In [1]: import numpy as np

In [2]: from numpy import linalg as LA

In [3]: np.set_printoptions(precision=1, suppress=True, linewidth=160, legacy="1.25")

In [4]: rd = lambda a: np.round(a, 1) + 0

In [5]: K = np.load("arr.npy")

In [6]: print(K)
[[ 2  3  3]
 [ 1  2  2]
 [ 2  3  3]
 [-1  0  0]]

In [7]: # row 2 repeats row 0

In [8]: r = LA.matrix_rank(K)

In [9]: print(r)
2

In [10]: null = LA.svd(K)[2][r:].T

In [11]: print([int(LA.matrix_rank(K[:, :j + 1])) for j in range(3)])
[1, 2, 2]

In [12]: print([int(LA.matrix_rank(K[:i])) for i in range(1, len(K) + 1)])
[1, 2, 2, 2]

In [13]: print(np.allclose(K @ null, 0))
True

In [14]: print(rd(null @ null.T))
[[ 0.   0.   0. ]
 [ 0.   0.5 -0.5]
 [ 0.  -0.5  0.5]]

In [15]: print(rd(null[:, 0] / null[np.abs(null[:, 0]).round(6).argmax(), 0]))
[ 0.  1. -1.]

In [16]: print(LA.matrix_rank(K.T @ K), LA.matrix_rank(K @ K.T))
2 2

In [17]: print(LA.cond(K) > 100)
True

In [18]: print(rd(LA.norm(K, 2) / LA.norm(K)))
1.0

In [19]: W0 = np.loadtxt("a.csv", delimiter=",")

In [20]: print(W0)
[[ 0.8 -5.1 -0.9]
 [ 0.9 -5.2 -1.1]
 [ 1.  -5.  -0.9]
 [ 1.1 -4.8 -1. ]
 [ 1.1 -5.  -1. ]
 [ 1.1 -4.9 -1.1]
 [ 1.1 -5.1 -1.1]
 [-0.1 -1.8 -4. ]
 [ 0.1 -2.  -4. ]
 [ 0.1 -2.1 -4.1]
 [ 0.  -1.9 -3.7]
 [-0.1 -2.1 -4. ]
 [-0.2 -2.  -3.8]
 [-0.1 -2.1 -3.8]
 [-5.   5.1  1.8]
 [-4.8  5.1  2. ]
 [-5.1  5.   2.1]
 [-5.1  5.2  2. ]
 [-5.1  5.   2.1]
 [-5.   5.1  1.9]
 [-5.1  5.   2. ]]

In [21]: # rows 16 and 18 are equal

In [22]: print(rd(W0.sum(axis=0)))
[-28.4 -13.6 -20.6]

In [23]: gram = np.cov(W0, rowvar=False)

In [24]: print(np.median(W0, axis=0))
[-0.1 -2.  -1. ]

In [25]: print(rd(np.polyfit(W0[:, 0], W0[:, 1], 1)))
[-1.6 -2.8]

In [26]: print(np.argwhere(np.triu(np.abs(np.corrcoef(W0.T)) > 0.8, 1)))
[[0 1]]

In [27]: print(rd(np.corrcoef(W0[:, 0], W0[:, 1])[0, 1]))
-1.0

In [28]: print(gram.shape)
(3, 3)

In [29]: print(rd(W0.std(axis=0)))
[2.6 4.2 2.4]

In [30]: print(rd(np.corrcoef(W0.T)))
[[ 1.  -1.  -0.8]
 [-1.   1.   0.7]
 [-0.8  0.7  1. ]]

In [31]: print(rd(LA.eigvalsh(gram)[::-1]))
[29.4  2.7  0. ]

In [32]: print(np.argsort(-W0.std(axis=0).round(6), kind="stable"))
[1 0 2]

In [33]: Xc = W0 - W0.mean(axis=0)

In [34]: evecs = LA.svd(Xc)[2][:1]

In [35]: M2 = Xc - Xc @ evecs.T @ evecs

In [36]: print(LA.norm(M2, axis=1).round(6).argmax())
7

In [37]: print(rd(M2.std(axis=0)))
[0.1 0.6 1.5]

In [38]: P = W0 @ LA.solve(W0.T @ W0, W0.T)

In [39]: print(rd(LA.eigvalsh(P)))
[0. 0. 0. 0. 0. 0. 0. 0. 0. 0. 0. 0. 0. 0. 0. 0. 0. 0. 1. 1. 1.]

In [40]: print(np.allclose(P @ P, P))
True

In [41]: print(LA.matrix_rank(np.eye(21) - P))
18

In [42]: m1 = np.load("dump.npy")

In [43]: print(m1)
[[-1.5  0.5  0.  -1. ]
 [ 0.5 -1.3 -0.5 -1. ]
 [ 0.  -0.5  0.9 -0.3]
 [-1.  -1.  -0.3 -0.1]]

In [44]: # equal to its transpose

In [45]: print(rd(LA.eigvals(m1).sum().real))
-2.0

In [46]: print(np.einsum("ii->", m1))
-2.0

In [47]: print(rd(LA.det(m1[::-1])))
3.9

In [48]: print(rd(LA.eigvals(m1)))
[-2.  -1.9  1.   1. ]

In [49]: print(np.kron(np.eye(2, dtype=int), m1))
[[-1.5  0.5  0.  -1.  -0.   0.   0.  -0. ]
 [ 0.5 -1.3 -0.5 -1.   0.  -0.  -0.  -0. ]
 [ 0.  -0.5  0.9 -0.3  0.  -0.   0.  -0. ]
 [-1.  -1.  -0.3 -0.1 -0.  -0.  -0.  -0. ]
 [-0.   0.   0.  -0.  -1.5  0.5  0.  -1. ]
 [ 0.  -0.  -0.  -0.   0.5 -1.3 -0.5 -1. ]
 [ 0.  -0.   0.  -0.   0.  -0.5  0.9 -0.3]
 [-0.  -0.  -0.  -0.  -1.  -1.  -0.3 -0.1]]

In [50]: M2 = LA.inv(m1)

In [51]: print((np.abs(M2) > 1e-9).astype(int))
[[1 1 1 1]
 [1 1 1 1]
 [1 1 1 1]
 [1 1 1 1]]

In [52]: print(np.allclose(M2, m1.T))
False

In [53]: ev, evecs = LA.eigh(m1)

In [54]: print(ev.sum(), np.trace(m1))
-2.0 -2.0

In [55]: print(np.unique(ev.round(6) + 0, return_counts=True)[1])
[1 1 1 1]

In [56]: print(rd(evecs.T @ evecs))
[[1. 0. 0. 0.]
 [0. 1. 0. 0.]
 [0. 0. 1. 0.]
 [0. 0. 0. 1.]]

In [57]: print(rd(LA.svd(m1, compute_uv=False)))
[2.  1.9 1.  1. ]

In [58]: q, Rm = LA.qr(m1)

In [59]: print(rd(q))
[[-0.8  0.2  0.  -0.6]
 [ 0.3 -0.7  0.3 -0.6]
 [ 0.  -0.3 -0.9 -0.1]
 [-0.5 -0.6  0.1  0.6]]

In [60]: print(np.allclose(Rm.T @ Rm, m1.T @ m1))
True

In [61]: print(rd(abs(Rm[0, 0])), rd(LA.norm(m1[:, 0])))
1.9 1.9

In [62]: print(rd(np.abs(np.diag(Rm))))
[1.9 1.8 1.  1.1]

In [63]: print(rd(np.trace(q @ q.T)))
4.0

In [64]: X = np.load("data.npy")

In [65]: print(X)
[[1 2 0]
 [0 1 2]
 [2 0 1]]

In [66]: blk = np.stack([X, -2 * X, X[::-1]])

In [67]: print((blk @ X.T).shape)
(3, 3, 3)

In [68]: print(np.einsum("bij,cij->bc", blk, blk))
[[ 15 -30   9]
 [-30  60 -18]
 [  9 -18  15]]

In [69]: print(blk.sum(axis=0))
[[ 1 -2  1]
 [ 0  0  0]
 [-1  2 -1]]

In [70]: print(blk.shape)
(3, 3, 3)

In [71]: f = np.array([0, 0, 1])

In [72]: print(np.polyval(f, X[0]))
[1 1 1]

In [73]: print(np.correlate(X[0], X[2], "full"))
[1 2 2 4 0]

In [74]: print(np.convolve(X[0], f))
[0 0 1 2 0]

In [75]: q, _ = LA.qr(np.array([[0.8], [1.1], [0.4]]))

In [76]: data = q @ q.T

In [77]: print(rd(data))
[[0.3 0.4 0.2]
 [0.4 0.6 0.2]
 [0.2 0.2 0.1]]

In [78]: # equal to its transpose

In [79]: r = LA.matrix_rank(data)

In [80]: print(r)
1

In [81]: null = LA.svd(data)[2][r:].T

In [82]: print(rd(data @ null))
[[0. 0.]
 [0. 0.]
 [0. 0.]]

In [83]: print([int(LA.matrix_rank(np.delete(data, i, axis=0))) for i in range(3)])
[1, 1, 1]

In [84]: print(np.unique(data.round(6), axis=0).shape)
(3, 3)

In [85]: print(LA.lstsq(data[:-1].T, data[-1])[2])
1

In [86]: rng = np.random.default_rng(388883)

In [87]: idx = rng.permutation(3)

In [88]: print(idx)
[1 0 2]

In [89]: M2 = data[idx][:, idx]

In [90]: print(rd(np.diag(M2)))
[0.6 0.3 0.1]

In [91]: print(rd(np.trace(M2)))
1.0

In [92]: print(rd(LA.det(M2)), rd(LA.det(data[idx])))
0.0 0.0

In [93]: vec = np.array([2, -7, 1])

In [94]: print(rd(data @ data @ vec))
[-2.3 -3.1 -1.1]

In [95]: print(rd(np.eye(3) - data))
[[ 0.7 -0.4 -0.2]
 [-0.4  0.4 -0.2]
 [-0.2 -0.2  0.9]]

In [96]: print(rd(data @ vec))
[-2.3 -3.1 -1.1]
